$ ipython --no-banner

In [1]: import numpy as np

In [2]: np.set_printoptions(precision=2, suppress=True, linewidth=100)

In [3]: def rnd(a):
   ...:     return np.round(a, 2) + 0
   ...: 

In [4]: K = np.load("case2.npy")

In [5]: print(K)
[[ 0 -1  0]
 [ 0  0  0]
 [ 0  0  2]]

In [6]: U, s, vt = np.linalg.svd(K, full_matrices=False)

In [7]: print(np.allclose(U * s @ vt, K))
True

In [8]: print(U.T @ K @ vt.T)
[[2. 0. 0.]
 [0. 1. 0.]
 [0. 0. 0.]]

In [9]: E = np.loadtxt("m.csv", delimiter=",")

In [10]: print(E)
[[3. 0. 0.]
 [0. 3. 1.]
 [0. 0. 0.]]

In [11]: U, s, vt = np.linalg.svd(K)

In [12]: print(np.argmax(s[:-1] / (s[1:] + 1e-6)) + 1)
2

In [13]: B = U[:, :2] @ np.diag(s[:2]) @ vt[:2]

In [14]: print(rnd(np.linalg.norm(K - B) / np.linalg.norm(K)))
0.0

In [15]: print(B)
[[ 0. -1.  0.]
 [ 0.  0.  0.]
 [ 0.  0.  2.]]

In [16]: print((np.linalg.matrix_power((E != 0) + (E.T != 0) + np.eye(3), 3) > 0).astype(int))
[[1 0 0]
 [0 1 1]
 [0 1 1]]

In [17]: m1 = np.load("w.npy")

In [18]: print(m1)
[[6 4]
 [4 4]]

In [19]: u, r1 = m1[1], m1[0]

In [20]: print(u @ r1)
40

In [21]: pr = (u @ r1) / (u @ u) * u

In [22]: print(pr)
[5. 5.]

In [23]: print(rnd(np.linalg.norm(m1, 2)))
9.12

In [24]: print(np.linalg.norm(m1, axis=1).argmax())
0

In [25]: print(m1[1] @ m1[0])
40

In [26]: print(rnd(np.linalg.norm(m1, "nuc")))
10.0

In [27]: print(rnd(np.linalg.det(K)))
0.0

In [28]: print(K @ K)
[[0 0 0]
 [0 0 0]
 [0 0 4]]

In [29]: print((np.linalg.matrix_power((K != 0) + (K.T != 0) + np.eye(3), 3) > 0).astype(int))
[[1 1 0]
 [1 1 0]
 [0 0 1]]

In [30]: print(rnd(np.linalg.matrix_power(E - np.diag(np.diag(E)), 3)))
[[0. 0. 0.]
 [0. 0. 0.]
 [0. 0. 0.]]

In [31]: print(np.prod(np.diag(E)), rnd(np.linalg.det(E)))
0.0 0.0

In [32]: print(np.linalg.matrix_rank(E - E[0, 0] * np.eye(3)))
1

In [33]: print(E @ E)
[[9. 0. 0.]
 [0. 9. 3.]
 [0. 0. 0.]]

In [34]: print(rnd(np.sort(np.linalg.eigvals(E))))
[0. 3. 3.]

In [35]: print([int(np.linalg.matrix_rank(np.linalg.matrix_power(E, p))) for p in range(1, 4)])
[2, 2, 2]
